In [1]: import numpy as np

In [2]: from numpy import linalg as LA

In [3]: np.set_printoptions(precision=2, suppress=True, linewidth=100, sign=" ")

In [4]: data = np.load("run9.npy")

In [5]: data
Out[5]: 
array([[-2, -2, -1, -3, -3],
       [ 0,  0,  0,  0,  0],
       [-2, -2, -1, -3, -3]])

In [6]: left, sv, vt = LA.svd(data)

In [7]: V = vt[:(sv > 1e-8).sum()]

In [8]: rng = np.random.default_rng(913)

In [9]: x = data[2] + -3 * data[1] + rng.integers(2) * np.eye(5)[1]

In [10]: x
Out[10]: array([-2., -2., -1., -3., -3.])

In [11]: LA.matrix_rank(np.vstack([data, x]))
Out[11]: np.int64(1)

In [12]: print(V.T @ V)
[[ 0.15  0.15  0.07  0.22  0.22]
 [ 0.15  0.15  0.07  0.22  0.22]
 [ 0.07  0.07  0.04  0.11  0.11]
 [ 0.22  0.22  0.11  0.33  0.33]
 [ 0.22  0.22  0.11  0.33  0.33]]

In [13]: np.diag(V.T @ V)
Out[13]: array([ 0.15,  0.15,  0.04,  0.33,  0.33])

In [14]: np.allclose(V.T @ V @ x, x)
Out[14]: True

In [15]: rk = LA.matrix_rank(data)

In [16]: rk
Out[16]: np.int64(1)

In [17]: ns = LA.svd(data)[2][rk:].T

In [18]: [int(LA.matrix_rank(np.delete(data, i, axis=0))) for i in range(3)]
Out[18]: [1, 1, 1]

In [19]: [int(LA.matrix_rank(data[:, :j + 1])) for j in range(5)]
Out[19]: [1, 1, 1, 1, 1]

In [20]: np.allclose(data @ ns, 0)
Out[20]: True

In [21]: print([int(LA.matrix_rank(data[:i])) for i in range(1, len(data) + 1)])
[1, 1, 1]

In [22]: print(LA.matrix_rank(data.T @ data), LA.matrix_rank(data @ data.T))
1 1

In [23]: np.round(data @ ns, 2) + 0
Out[23]: 
array([[ 0.,  0.,  0.,  0.],
       [ 0.,  0.,  0.,  0.],
       [ 0.,  0.,  0.,  0.]])

In [24]: ns.shape
Out[24]: (5, 4)
